$ python3 -q
>>> import numpy as np
>>> import numpy.linalg as la
>>> np.set_printoptions(precision=2, suppress=True, linewidth=120)
>>> W2 = np.array([[2, 2, 0, 1, 0, 3],
...     [0, 0, 0, 2, 2, 1],
...     [1, 2, 2, 0, 2, 2],
...     [1, 3, 2, 2, 0, 0]])
>>> rng = np.random.default_rng(836499)
>>> arr = rng.normal(size=(30, 4)) @ W2 + np.array([5, 1, 0, -4, -1, 5])
>>> arr
array([[  5.32,   1.3 ,   0.41,  -6.27,  -2.02,   5.09],
       [  7.38,   2.59,  -0.76,  -3.3 ,  -0.78,   9.28],
       [  5.92,  -2.67,  -5.1 ,  -2.67,   1.62,  10.99],
       [  4.69,   0.23,  -0.94,  -5.41,  -3.46,   3.53],
       [  7.98,   7.62,   4.59,  -0.42,   1.47,   8.23],
       [  4.07,   1.65,   2.72,  -2.72,   3.28,   4.86],
       [  7.47,   4.16,   0.03,  -6.28,  -7.18,   4.93],
       [  6.33,   1.99,  -1.28,  -1.66,  -2.13,   6.45],
       [  7.32,   3.72,   2.22,  -1.67,   5.77,  12.02],
       [  7.3 ,   5.36,   1.58,  -1.41,  -2.65,   5.97],
       [  6.09,   4.19,   3.72,  -4.3 ,   1.86,   6.9 ],
       [  5.98,   2.71,  -0.51,   4.17,   2.09,   7.15],
       [  6.32,   2.95,   0.32,  -2.37,  -1.47,   6.21],
       [  3.96,   0.52,  -0.23,  -2.74,  -2.23,   2.2 ],
       [  4.47,  -0.31,  -0.75,  -5.95,  -1.98,   4.32],
       [  2.22,  -4.35,  -3.33,  -8.8 ,  -4.95,   0.59],
       [  6.1 ,   0.59,  -1.12,  -3.7 ,   1.17,   8.97],
       [  6.52,   3.52,   1.71,  -3.25,   0.56,   7.48],
       [  1.11,  -2.65,  -0.52,  -8.28,  -6.  ,  -3.71],
       [  4.63,   0.02,  -0.57,  -8.06,  -4.25,   3.29],
       [  6.93,   5.79,   2.99,  -2.65,  -2.33,   5.12],
       [  2.83,   0.22,   0.79,  -2.57,  -1.48,   0.32],
       [ 11.22,  11.71,   5.84,   3.29,   4.23,  13.93],
       [  6.9 ,   3.81,  -0.19,  -2.33,  -4.58,   5.09],
       [  5.07,  -0.16,  -1.46,  -4.51,  -1.38,   5.77],
       [  1.12,  -7.58,  -5.43, -10.36,  -4.28,   0.87],
       [  2.88,  -2.36,  -2.63,  -6.09,  -5.64,   0.08],
       [  9.5 ,   8.3 ,   2.35,  -2.57,  -5.38,   7.35],
       [  2.16,  -5.22,  -2.28,  -7.67,   2.82,   5.44],
       [  6.71,   4.87,   2.  ,  -2.13,  -2.1 ,   5.35]])
>>> d = la.norm(arr[:, None] - arr[None], axis=-1)
>>> (d + 1e9 * np.eye(30)).round(6).argmin(axis=1)
array([14, 16, 16, 14, 10, 10, 23, 12, 17, 29, 17,  7,  7, 21,  3, 26,  1, 10, 26,  3, 29, 13,  4,  9, 14, 15, 15,  9,
       14,  9])
>>> d.mean(axis=1).argmax()
np.int64(22)
>>> d[4].round(6).argsort(kind="stable")[:4]
array([ 4, 10, 20, 17])
